$ ipython --no-banner

In [1]: import numpy as np

In [2]: import numpy.linalg as la

In [3]: np.set_printoptions(precision=3, suppress=True, linewidth=120, sign=" ")

In [4]: def tidy(a):
   ...:     return np.round(a, 3) + 0
   ...: 

In [5]: A = np.load("layer9.npy")

In [6]: print(A)
[[ 0.092  0.111  0.136 -0.002]
 [-1.62   0.769 -2.293  2.369]
 [ 1.909 -1.098  3.233 -2.968]
 [-0.834  0.457 -1.234  1.157]
 [ 1.239 -0.642  1.912 -1.933]
 [-1.248  0.725 -1.863  1.963]
 [ 0.773 -0.357  1.057 -1.017]
 [ 0.055 -0.002 -0.206  0.17 ]
 [-0.426  0.139 -0.554  0.393]
 [ 0.28  -0.167  0.402 -0.316]
 [-0.773  0.371 -0.884  0.919]
 [-1.732  0.728 -2.628  2.394]
 [ 0.369 -0.24   0.358 -0.184]
 [-1.519  0.679 -2.376  2.379]
 [ 0.726 -0.167  0.909 -0.688]
 [-3.07   1.536 -4.726  4.798]
 [ 1.086 -0.512  1.721 -1.898]
 [-1.054  0.423 -1.766  1.718]]

In [7]: z = A[:, 1] > np.median(A[:, 1])

In [8]: f = A[z].mean(axis=0) - A[~z].mean(axis=0)

In [9]: print(tidy(f))
[-2.089  0.989 -3.094  2.992]

In [10]: gram = np.cov(A, rowvar=False)

In [11]: print(np.argsort(-A.std(axis=0).round(6), kind="stable"))
[ 2  3  0  1]

In [12]: print(tidy(np.median(A, axis=0)))
[-0.186  0.125 -0.38   0.282]

In [13]: print(tidy(gram))
[[ 1.61  -0.79   2.461 -2.414]
 [-0.79   0.396 -1.211  1.191]
 [ 2.461 -1.211  3.789 -3.715]
 [-2.414  1.191 -3.715  3.66 ]]

In [14]: F = np.loadtxt("a.csv", delimiter=",")

In [15]: print(F)
[[-2. -3.  0. -3.  0. -3.  0. -3.  0.]
 [-3. -2.  0. -3.  0. -3.  0. -3.  0.]
 [ 0.  0. -2.  0. -3.  0. -3.  0. -3.]
 [-3. -3.  0. -2.  0. -3.  0. -3.  0.]
 [ 0.  0. -3.  0. -2.  0. -3.  0. -3.]
 [-3. -3.  0. -3.  0. -2.  0. -3.  0.]
 [ 0.  0. -3.  0. -3.  0. -2.  0. -3.]
 [-3. -3.  0. -3.  0. -3.  0. -2.  0.]
 [ 0.  0. -3.  0. -3.  0. -3.  0. -2.]]

In [16]: ev, vecs = la.eigh(F)

In [17]: print((ev > 1e-8).sum(), (ev < -1e-8).sum())
7 2

In [18]: print(tidy(vecs @ np.diag(ev) @ vecs.T))
[[-2. -3.  0. -3.  0. -3.  0. -3.  0.]
 [-3. -2.  0. -3.  0. -3.  0. -3.  0.]
 [ 0.  0. -2.  0. -3.  0. -3.  0. -3.]
 [-3. -3.  0. -2.  0. -3.  0. -3.  0.]
 [ 0.  0. -3.  0. -2.  0. -3.  0. -3.]
 [-3. -3.  0. -3.  0. -2.  0. -3.  0.]
 [ 0.  0. -3.  0. -3.  0. -2.  0. -3.]
 [-3. -3.  0. -3.  0. -3.  0. -2.  0.]
 [ 0.  0. -3.  0. -3.  0. -3.  0. -2.]]

In [19]: print(tidy(ev.sum()), np.trace(F))
-18.0 -18.0

In [20]: print(tidy(ev))
[-14. -11.   1.   1.   1.   1.   1.   1.   1.]

In [21]: print(tidy(vecs.T @ F @ vecs))
[[-14.   0.   0.   0.   0.   0.   0.   0.   0.]
 [  0. -11.   0.   0.   0.   0.   0.   0.   0.]
 [  0.   0.   1.   0.   0.   0.   0.   0.   0.]
 [  0.   0.   0.   1.   0.   0.   0.   0.   0.]
 [  0.   0.   0.   0.   1.   0.   0.   0.   0.]
 [  0.   0.   0.   0.   0.   1.   0.   0.   0.]
 [  0.   0.   0.   0.   0.   0.   1.   0.   0.]
 [  0.   0.   0.   0.   0.   0.   0.   1.   0.]
 [  0.   0.   0.   0.   0.   0.   0.   0.   1.]]

In [22]: print(tidy(la.eigvalsh(F @ F)))
[   1.    1.    1.    1.    1.    1.    1.  121.  196.]

In [23]: rng = np.random.default_rng(1737)

In [24]: z = rng.permutation(9)

In [25]: print(z)
[ 1  0  2  3  4  6  5  8  7]

In [26]: B = F[z][:, z]

In [27]: print(tidy(np.sort(np.abs(la.eigvals(B)))))
[  1.   1.   1.   1.   1.   1.   1.  11.  14.]

In [28]: print(np.allclose(B, F))
False

In [29]: print(B)
[[-2. -3.  0. -3.  0.  0. -3.  0. -3.]
 [-3. -2.  0. -3.  0.  0. -3.  0. -3.]
 [ 0.  0. -2.  0. -3. -3.  0. -3.  0.]
 [-3. -3.  0. -2.  0.  0. -3.  0. -3.]
 [ 0.  0. -3.  0. -2. -3.  0. -3.  0.]
 [ 0.  0. -3.  0. -3. -2.  0. -3.  0.]
 [-3. -3.  0. -3.  0.  0. -2.  0. -3.]
 [ 0.  0. -3.  0. -3. -3.  0. -2.  0.]
 [-3. -3.  0. -3.  0.  0. -3.  0. -2.]]

In [30]: print(np.trace(B))
-18.0

In [31]: left, sig, vt = la.svd(F)

In [32]: print(np.argmax(sig[:-1] / (sig[1:] + 1e-6)) + 1)
2

In [33]: B = left[:, :2] @ np.diag(sig[:2]) @ vt[:2]

In [34]: print(tidy(np.abs(F - B).max()))
0.8

In [35]: print(tidy(la.norm(F, "nuc")))
32.0

In [36]: print(tidy(la.norm(F[5], 1)), tidy(la.norm(F[5], np.inf)))
14.0 3.0

In [37]: print(la.norm(F, axis=1).argmax())
0

In [38]: J = np.load("arr.npy")

In [39]: print(J)
[[ 3  1  0  0  0  0]
 [ 1  2  0  0  0  0]
 [ 3  1  0  0  0  0]
 [ 0  0  3  1  0  0]
 [ 0  0  1  2  0  0]
 [ 0  0  3  1  0  0]
 [ 0  0  0  0  3  1]
 [ 0  0  0  0  1  2]
 [ 0  0  0  0  3  1]]

In [40]: hat = J @ la.solve(J.T @ J, J.T)

In [41]: print(np.diag(hat))
[ 0.5  1.   0.5  0.5  1.   0.5  0.5  1.   0.5]

In [42]: print(np.allclose(hat @ hat, hat))
True

In [43]: print(tidy(la.eigvalsh(hat)))
[ 0.  0.  0.  1.  1.  1.  1.  1.  1.]

In [44]: print(la.matrix_rank(np.eye(9) - hat))
3

In [45]: X = np.load("x.npy")

In [46]: print(X)
[[  5.714   0.712   6.992   8.809  -1.584  -4.599]
 [  0.343   4.767  -0.25   -0.864  -5.225   1.414]
 [  5.489  -1.284  -3.813  -3.754  -2.086   1.167]
 [  4.033   0.91   -7.631  -6.635  -0.574  -1.442]
 [  0.775   2.909   7.067  -0.379  -1.317  -4.867]
 [  4.213   4.214  -5.061  -5.912   6.605   2.907]
 [-12.138  -1.157   3.295  -3.882  -1.381   1.087]
 [  2.711   1.789   6.046   1.608   0.636   1.426]
 [  4.927  -3.222  -2.338  -0.066   3.467   7.719]
 [  7.19    3.388   0.306  -0.913  -2.208   2.985]
 [ -2.536   1.713  -6.069  -5.196  -3.864  -2.359]
 [ -2.931   3.11   -7.053  -0.032 -13.54    4.209]
 [ -2.326  -2.891   1.873   3.833   2.676  -6.061]
 [  0.87   -2.296  -5.928  -5.98   -2.389  -5.42 ]
 [ -1.532   1.734   2.757  -1.57   -1.108   1.669]
 [  3.202   1.61    1.752   0.246  -2.948  -1.898]
 [ -0.056   0.768  10.863   7.477  -5.554  -3.476]
 [ -2.429   5.82    5.661   2.523  -5.892  -2.264]
 [  1.728  -1.278  -4.343   1.803  -2.605  -0.868]
 [ -1.904  -0.879   0.482  11.301  10.707  -0.333]
 [ -0.648  -3.964  -0.446   0.822   4.262  -0.088]
 [ -2.086   6.975   2.528   4.505  -1.334   5.631]
 [ -3.417  -1.473  -0.553  -3.95    2.556  -3.404]
 [  7.503  -4.713   3.908  -1.084  -1.586  -1.285]
 [ -2.96    1.879  -1.931  -3.904  -3.478  -2.102]
 [ -3.518   5.064  -0.825   4.633   7.736   1.742]
 [  1.386   2.258  -0.404   0.548   2.391  -2.047]
 [  3.111  -0.972   0.034   3.225   5.157   3.575]
 [  1.368  -1.393   2.185   0.635  -2.534   0.955]
 [ -0.955  -3.147  -0.492  -2.309   0.695  -4.442]
 [ -5.059   5.245  -1.323  -6.815   2.008  -5.157]
 [  1.706  -1.054  -1.496   5.355  -3.746   1.222]
 [  5.099  -0.545   0.729   8.187   4.777  -3.214]
 [  1.82    6.19    2.479  -5.362  -3.976   4.55 ]]

In [47]: W2 = X[[4, 5]].astype(float)

In [48]: for _ in range(3):
    ...:     z = la.norm(X[:, None] - W2, axis=-1).argmin(axis=1)
    ...:     W2 = np.array([X[z == j].mean(axis=0) for j in range(2)])
    ...: 

In [49]: print(z)
[ 0  0  1  1  0  1  0  0  1  1  1  1  0  1  0  0  0  0  1  0  0  0  0  0  0  0  0  0  0  0  0  0  0  0]

In [50]: print(tidy(W2[1] - W2[0]))
[ 2.725 -0.437 -6.696 -4.309 -1.988  1.867]

In [51]: print(np.abs(W2[1] - W2[0]).argmax())
2

In [52]: print(tidy(W2))
[[-0.172  1.021  2.037  1.344  0.078 -0.879]
 [ 2.554  0.584 -4.659 -2.965 -1.91   0.989]]

In [53]: B = W2 / la.norm(W2, axis=1, keepdims=True)

In [54]: gram = B @ B.T

In [55]: print((np.abs(gram) > 0.9).astype(int))
[[ 1  0]
 [ 0  1]]

In [56]: print((gram - 2 * np.eye(2)).round(6).argmax(axis=1))
[ 1  0]

In [57]: z = X[:, 5] > np.median(X[:, 5])

In [58]: f = X[z].mean(axis=0) - X[~z].mean(axis=0)

In [59]: print(tidy(f))
[-0.144  0.931 -0.667  0.739  1.066  5.691]

In [60]: print(((X - X.mean(axis=0)) @ f > 0).astype(int))
[ 0  1  1  0  0  1  1  1  1  1  0  1  0  0  1  0  0  0  0  1  1  1  0  0  0  1  0  1  1  0  0  1  0  1]

In [61]: W2 = A[[12, 3]].astype(float)

In [62]: for _ in range(3):
    ...:     z = la.norm(A[:, None] - W2, axis=-1).argmin(axis=1)
    ...:     W2 = np.array([A[z == j].mean(axis=0) for j in range(2)])
    ...: 

In [63]: print(z)
[ 0  1  0  1  0  1  0  0  1  0  1  1  0  1  0  1  0  1]

In [64]: print(tidy(W2))
[[ 0.725 -0.342  1.058 -0.982]
 [-1.364  0.647 -2.036  2.01 ]]

In [65]: print(np.abs(W2[1] - W2[0]).argmax())
2

In [66]: print(tidy(W2[1] - W2[0]))
[-2.089  0.989 -3.094  2.992]

In [67]: t = np.radians(36)

In [68]: r_ = np.eye(6)

In [69]: r_[2, 2] = r_[4, 4] = np.cos(t)

In [70]: r_[2, 4], r_[4, 2] = -np.sin(t), np.sin(t)

In [71]: print(tidy(r_))
[[ 1.     0.     0.     0.     0.     0.   ]
 [ 0.     1.     0.     0.     0.     0.   ]
 [ 0.     0.     0.809  0.    -0.588  0.   ]
 [ 0.     0.     0.     1.     0.     0.   ]
 [ 0.     0.     0.588  0.     0.809  0.   ]
 [ 0.     0.     0.     0.     0.     1.   ]]

In [72]: B = X @ r_.T

In [73]: print(np.allclose(X @ X.T, B @ B.T))
True

In [74]: print(tidy(la.svd(X, compute_uv=False)), tidy(la.svd(B, compute_uv=False)))
[ 32.356  27.283  23.811  20.677  17.448  14.85 ] [ 32.356  27.283  23.811  20.677  17.448  14.85 ]

In [75]: print(np.allclose(la.norm(X, axis=1), la.norm(B, axis=1)))
True
